>>> import numpy as np
>>> np.set_printoptions(precision=2, suppress=True, linewidth=140)
>>> data = np.array([[0, -1, 0, 1, 1, 1, -2, 2],
...     [-1, 0, -1, 0, 1, 1, 1, -2],
...     [0, -1, 0, -1, 0, 1, 1, 1],
...     [1, 0, -1, 0, -1, 0, 1, 1],
...     [1, 1, 0, -1, 0, -1, 0, 1],
...     [1, 1, 1, 0, -1, 0, -1, 0],
...     [-2, 1, 1, 1, 0, -1, 0, -1],
...     [2, -2, 1, 1, 1, 0, -1, 0]])
>>> x = np.array([-1, -5, -2, -4, -5, -5, 3, -2])
>>> target = data @ x
>>> print(target)
[-19   0   5   7   1  -6  -2  -6]
>>> print(np.linalg.solve(data, target + data[:, 0]))
[-0. -5. -2. -4. -5. -5.  3. -2.]
>>> ang = np.radians(7)
>>> R = np.eye(8)
>>> R[3, 3] = R[6, 6] = np.cos(ang)
>>> R[3, 6], R[6, 3] = -np.sin(ang), np.sin(ang)
>>> print(R)
[[ 1.    0.    0.    0.    0.    0.    0.    0.  ]
 [ 0.    1.    0.    0.    0.    0.    0.    0.  ]
 [ 0.    0.    1.    0.    0.    0.    0.    0.  ]
 [ 0.    0.    0.    0.99  0.    0.   -0.12  0.  ]
 [ 0.    0.    0.    0.    1.    0.    0.    0.  ]
 [ 0.    0.    0.    0.    0.    1.    0.    0.  ]
 [ 0.    0.    0.    0.12  0.    0.    0.99  0.  ]
 [ 0.    0.    0.    0.    0.    0.    0.    1.  ]]
>>> out = data @ R.T
>>> print(np.allclose(np.linalg.norm(data, axis=1), np.linalg.norm(out, axis=1)))
True
>>> print(out)
[[ 0.   -1.    0.    1.24  1.    1.   -1.86  2.  ]
 [-1.    0.   -1.   -0.12  1.    1.    0.99 -2.  ]
 [ 0.   -1.    0.   -1.11  0.    1.    0.87  1.  ]
 [ 1.    0.   -1.   -0.12 -1.    0.    0.99  1.  ]
 [ 1.    1.    0.   -0.99  0.   -1.   -0.12  1.  ]
 [ 1.    1.    1.    0.12 -1.    0.   -0.99  0.  ]
 [-2.    1.    1.    0.99  0.   -1.    0.12 -1.  ]
 [ 2.   -2.    1.    1.11  1.    0.   -0.87  0.  ]]
>>> print(np.abs(out - data).max(axis=0))
[0.   0.   0.   0.24 0.   0.   0.14 0.  ]
>>> print(round(np.linalg.det(R), 2), np.round(np.trace(R), 2))
1.0 7.99
>>> print(np.linalg.svd(data, compute_uv=False), np.linalg.svd(out, compute_uv=False))
[4.8  3.7  3.45 2.56 1.56 1.45 1.43 0.47] [4.8  3.7  3.45 2.56 1.56 1.45 1.43 0.47]
>>> print(np.allclose(data @ data.T, out @ out.T))
True
>>> vals, vecs = np.linalg.eigh(data)
>>> x = np.array([1, 0, -3, -2, 3, 2, 0, -1])
>>> print((np.sign(vecs[:, -1].round(6)) == np.sign(vecs[0, -1].round(6))).astype(int))
[1 0 1 1 1 1 0 1]
>>> print(np.round(np.linalg.eigvalsh(data[1:, 1:]), 2) + 0)
[-3.45 -3.45  0.    1.    1.45  1.45  3.  ]
>>> F = np.loadtxt("w.csv", delimiter=",")
>>> print(F)
[[ 0.16  0.23  0.17 -0.2  -0.13 -0.01]
 [ 0.23  0.64  0.02 -0.35  0.23  0.01]
 [ 0.17  0.02  0.61 -0.03 -0.25  0.38]
 [-0.2  -0.35 -0.03  0.32  0.13  0.18]
 [-0.13  0.23 -0.25  0.13  0.69  0.25]
 [-0.01  0.01  0.38  0.18  0.25  0.57]]
>>> # equal to its transpose
>>> vals, vecs = np.linalg.eigh(F)
>>> print(vecs @ np.diag(vals) @ vecs.T)
[[ 0.16  0.23  0.17 -0.2  -0.13 -0.01]
 [ 0.23  0.64  0.02 -0.35  0.23  0.01]
 [ 0.17  0.02  0.61 -0.03 -0.25  0.38]
 [-0.2  -0.35 -0.03  0.32  0.13  0.18]
 [-0.13  0.23 -0.25  0.13  0.69  0.25]
 [-0.01  0.01  0.38  0.18  0.25  0.57]]
>>> print(np.round(vecs.T @ F @ vecs, 2) + 0)
[[0. 0. 0. 0. 0. 0.]
 [0. 0. 0. 0. 0. 0.]
 [0. 0. 0. 0. 0. 0.]
 [0. 0. 0. 1. 0. 0.]
 [0. 0. 0. 0. 1. 0.]
 [0. 0. 0. 0. 0. 1.]]
>>> print(np.unique(vals.round(6) + 0, return_counts=True)[1])
[3 3]
>>> print((vals > 1e-8).sum(), (vals < -1e-8).sum())
3 0
>>> print(np.round(vecs.T @ vecs, 2) + 0)
[[1. 0. 0. 0. 0. 0.]
 [0. 1. 0. 0. 0. 0.]
 [0. 0. 1. 0. 0. 0.]
 [0. 0. 0. 1. 0. 0.]
 [0. 0. 0. 0. 1. 0.]
 [0. 0. 0. 0. 0. 1.]]
>>> print(vals.round(2) + 0)
[0. 0. 0. 1. 1. 1.]
>>> print(np.round(np.linalg.eigvalsh(F @ F), 2) + 0)
[0. 0. 0. 1. 1. 1.]
>>> print(vals.sum(), np.trace(F))
3.0 3.0
>>> print(np.linalg.lstsq(F[:-1].T, F[-1])[2])
3
>>> print(np.unique(F.round(6), axis=0).shape)
(6, 6)
>>> print(np.abs(np.diag(np.linalg.qr(F)[1])) > 1e-9)
[ True  True  True False False False]
>>> m1 = np.load("mat.npy")
>>> print(m1)
[[  3.   1.  -1.]
 [-13.  -7.   5.]
 [-11.  -7.   5.]]
>>> print(m1[0] @ m1[1])
-51.0
>>> print(round(float(np.linalg.norm(m1, 2)), 2))
21.16
>>> print(round(float(np.linalg.norm(m1) ** 2 / np.linalg.norm(m1, 2) ** 2), 2))
1.0
>>> print(np.round(np.linalg.norm(m1[0], 1), 2), np.round(np.linalg.norm(m1[0], np.inf), 2))
5.0 3.0
>>> print(np.round(np.linalg.norm(m1, "nuc"), 2))
22.38
>>> print(round(float(np.linalg.norm(m1, 1)), 2), round(float(np.linalg.norm(m1, np.inf)), 2))
27.0 25.0
>>> print(np.linalg.norm(m1, axis=0))
[17.29  9.95  7.14]
>>> x = np.array([-4, -4, 8])
>>> print(m1 @ x)
[-24. 120. 112.]
>>> print(m1 * x)
[[-12.  -4.  -8.]
 [ 52.  28.  40.]
 [ 44.  28.  40.]]
>>> print(m1 @ np.eye(3)[1])
[ 1. -7. -7.]
>>> U, sigma, vt = np.linalg.svd(m1)
>>> print(np.argmax(sigma[:-1] / (sigma[1:] + 1e-6)) + 1)
1
>>> print(sigma)
[21.16  1.03  0.18]
>>> out = U[:, :1] @ np.diag(sigma[:1]) @ vt[:1]
>>> print(out)
[[  2.66   1.53  -1.1 ]
 [-12.72  -7.3    5.25]
 [-11.39  -6.54   4.7 ]]
>>> print(round(np.linalg.norm(m1 - out, 2), 2), np.round(sigma[1], 2))
1.03 1.03
>>> print(np.round(np.linalg.norm(m1 - out) / np.linalg.norm(m1), 2))
0.05
>>> print(np.linalg.matrix_rank(m1, rtol=0.05))
1
>>> J = np.array([[10.0, 0.9, -2.1, 2.1, 1.3, -0.1],
...     [11.0, 1.4, -0.3, 1.5, 0.6, -0.5],
...     [-4.0, 0.8, -1.1, 1.9, -1.2, -0.1],
...     [-7.0, 0.3, -2.3, 1.8, -0.7, -1.3],
...     [0.0, 0.6, -0.2, 0.0, 2.2, 0.4],
...     [-9.0, 0.3, -0.2, 0.6, -0.4, 0.7]])
>>> print(J)
[[10.   0.9 -2.1  2.1  1.3 -0.1]
 [11.   1.4 -0.3  1.5  0.6 -0.5]
 [-4.   0.8 -1.1  1.9 -1.2 -0.1]
 [-7.   0.3 -2.3  1.8 -0.7 -1.3]
 [ 0.   0.6 -0.2  0.   2.2  0.4]
 [-9.   0.3 -0.2  0.6 -0.4  0.7]]
>>> print([round(float(x), 2) for x in np.linalg.svd(J, compute_uv=False)[:3]])
[19.27, 5.14, 2.56]
>>> print(np.linalg.matrix_rank(J, rtol=0.1))
3
>>> print(np.abs(np.linalg.svd(J)[2][-1]))
[0.01 0.61 0.44 0.61 0.23 0.13]
>>> print(np.argsort(-np.linalg.norm(J, axis=0).round(6), kind="stable")[:3])
[0 3 2]
>>> print(round(float(np.linalg.norm(J, 2) / np.linalg.norm(J)), 2))
0.95
>>> print(np.linalg.cond(J) > 100)
True
>>> r0, r1 = J[1], J[2]
>>> print(r0 @ r0)
125.91
>>> print(r0 @ r1)
-40.37
>>> pr = (r0 @ r1) / (r0 @ r0) * r0
>>> print(r1 - pr)
[-0.47  1.25 -1.2   2.38 -1.01 -0.26]
>>> print(round(float((r1 - pr) @ r0), 2))
-0.0
>>> A = np.loadtxt("case2.csv", delimiter=",")
>>> print(A)
[[ 0.  1.  1.  1.  0.]
 [ 0.  0.  0.  3.  6.]
 [ 2.  4.  3.  0.  0.]
 [ 8. 10.  7.  0.  0.]
 [ 0.  1.  1.  1.  0.]
 [ 0.  0.  0.  2.  3.]
 [ 0.  0.  0.  3.  6.]
 [ 5.  7.  5.  0.  0.]
 [ 0.  0.  0.  4.  9.]
 [ 2.  4.  3.  0.  0.]
 [ 0.  0.  0.  3.  6.]
 [ 0.  0.  0.  4.  9.]
 [ 2.  4.  3.  0.  0.]
 [ 0.  0.  0.  2.  3.]
 [ 8. 10.  7.  0.  0.]
 [ 2.  4.  3.  0.  0.]
 [ 8. 10.  7.  0.  0.]
 [ 5.  7.  5.  0.  0.]
 [ 0.  0.  0.  2.  3.]
 [ 0.  0.  0.  2.  3.]
 [ 5.  7.  5.  0.  0.]
 [ 0.  1.  1.  1.  0.]]
>>> U, sigma, vt = np.linalg.svd(A)
>>> print(sigma)
[32.44 19.5   2.64  1.55  0.12]
>>> print(np.argmax(sigma[:-1] / (sigma[1:] + 1e-6)) + 1)
4
>>> out = U[:, :4] @ np.diag(sigma[:4]) @ vt[:4]
>>> print(np.linalg.matrix_rank(A, rtol=0.05))
3
>>> print(round(np.abs(A - out).max(), 2))
0.03
>>> print(np.linalg.matrix_rank(out))
4
>>> print(np.round(np.linalg.norm(A - out, 2), 2), round(float(sigma[4]), 2))
0.12 0.12
>>> print(out.round(2) + 0)
[[-0.01  1.02  0.97  1.    0.  ]
 [ 0.    0.    0.    3.    6.  ]
 [ 2.    3.99  3.01  0.    0.  ]
 [ 8.   10.01  6.99  0.    0.  ]
 [-0.01  1.02  0.97  1.    0.  ]
 [ 0.01 -0.03  0.03  2.    3.  ]
 [ 0.    0.    0.    3.    6.  ]
 [ 5.    7.    5.    0.    0.  ]
 [ 0.    0.02 -0.02  4.    9.  ]
 [ 2.    3.99  3.01  0.    0.  ]
 [ 0.    0.    0.    3.    6.  ]
 [ 0.    0.02 -0.02  4.    9.  ]
 [ 2.    3.99  3.01  0.    0.  ]
 [ 0.01 -0.03  0.03  2.    3.  ]
 [ 8.   10.01  6.99  0.    0.  ]
 [ 2.    3.99  3.01  0.    0.  ]
 [ 8.   10.01  6.99  0.    0.  ]
 [ 5.    7.    5.    0.    0.  ]
 [ 0.01 -0.03  0.03  2.    3.  ]
 [ 0.01 -0.03  0.03  2.    3.  ]
 [ 5.    7.    5.    0.    0.  ]
 [-0.01  1.02  0.97  1.    0.  ]]
>>> print(round(np.linalg.norm(out, "nuc"), 2))
56.13
>>> print(round(float(out[9] @ out[17]), 2))
53.0
>>> print(np.linalg.norm(out, axis=1))
[ 1.73  6.71  5.39 14.59  1.73  3.61  6.71  9.95  9.85  5.39  6.71  9.85  5.39  3.61 14.59  5.39 14.59  9.95  3.61  3.61  9.95  1.73]
>>> dist = np.linalg.norm(A[:, None] - A[None], axis=-1)
>>> print(np.linalg.matrix_rank(dist ** 2))
6
>>> print(np.linalg.norm(A - A.mean(axis=0), axis=1))
[ 3.99  6.13  2.74 10.45  3.99  4.61  6.13  6.03  8.6   2.74  6.13  8.6   2.74  4.61 10.45  2.74 10.45  6.03  4.61  4.61  6.03  3.99]
>>> print(dist[18])
[ 3.46  3.16  6.48 15.03  3.46  0.    3.16 10.58  6.32  6.48  3.16  6.32  6.48  0.   15.03  6.48 15.03 10.58  0.    0.   10.58  3.46]
>>> print(dist[:5, :5])
[[ 0.    6.48  4.24 13.49  0.  ]
 [ 6.48  0.    8.6  16.06  6.48]
 [ 4.24  8.6   0.    9.38  4.24]
 [13.49 16.06  9.38  0.   13.49]
 [ 0.    6.48  4.24 13.49  0.  ]]
>>> print(np.unravel_index(dist.round(6).argmax(), dist.shape))
(np.int64(3), np.int64(8))
>>> print(np.linalg.norm(A, axis=1))
[ 1.73  6.71  5.39 14.59  1.73  3.61  6.71  9.95  9.85  5.39  6.71  9.85  5.39  3.61 14.59  5.39 14.59  9.95  3.61  3.61  9.95  1.73]
>>> x = np.array([5, -5, -4, -1, 2])
>>> target = A @ x
>>> try:
...     np.linalg.solve(A, target)
... except np.linalg.LinAlgError as e:
...     print(e)
... 
Last 2 dimensions of the array must be square
>>> print(np.linalg.solve(A.T @ A, A.T @ target))
[ 5. -5. -4. -1.  2.]
>>> print(np.linalg.lstsq(A, target)[0])
[ 5. -5. -4. -1.  2.]
>>> rng = np.random.default_rng(1047)
>>> target = target + 0.02 * rng.normal(size=22)
>>> print(target)
[-10.     9.01 -21.98 -38.01  -9.99   4.01   9.01 -29.98  14.   -22.     9.    14.03 -22.     3.97 -38.   -22.02 -38.   -29.96   4.
   3.97 -30.05  -9.98]
>>> b, *_ = np.linalg.lstsq(A, target)
>>> print(b)
[ 5.03 -5.17 -3.79 -1.03  2.01]
>>> print(np.round(A.T @ (target - A @ b), 2) + 0)
[0. 0. 0. 0. 0.]
>>> M = np.array([[3.0, 1.0, 0.0, 0.0, 0.0, 0.0],
...     [0.0, 3.0, 1.0, 0.0, 0.0, 0.0],
...     [0.0, 0.0, 3.0, 1.0, 0.0, 0.0],
...     [0.0, 0.0, 0.0, 3.0, 1.0, 0.0],
...     [0.0, 0.0, 0.0, 0.0, 3.0, 1.0],
...     [0.0, 0.0, 0.0, 0.0, 0.0, 3.0]])
>>> out = M + rng.integers(-2, 3, (6, 4)) @ rng.integers(-2, 3, (4, 6))
>>> print(out)
[[-1.  1. -5. -4. -6.  1.]
 [ 6.  4.  3.  8.  4.  4.]
 [-1.  2.  1.  4. -1.  4.]
 [ 5.  0.  2.  8.  4.  2.]
 [ 3. -1. -2.  1.  2.  1.]
 [-4.  0.  2. -4.  0.  1.]]
>>> print(out - M)
[[-4.  0. -5. -4. -6.  1.]
 [ 6.  1.  2.  8.  4.  4.]
 [-1.  2. -2.  3. -1.  4.]
 [ 5.  0.  2.  5.  3.  2.]
 [ 3. -1. -2.  1. -1.  0.]
 [-4.  0.  2. -4.  0. -2.]]
>>> print(np.abs(out - M).sum(axis=1))
[20. 25. 13. 17.  8. 12.]
>>> print(np.linalg.matrix_rank(out - M, tol=1e-8))
4
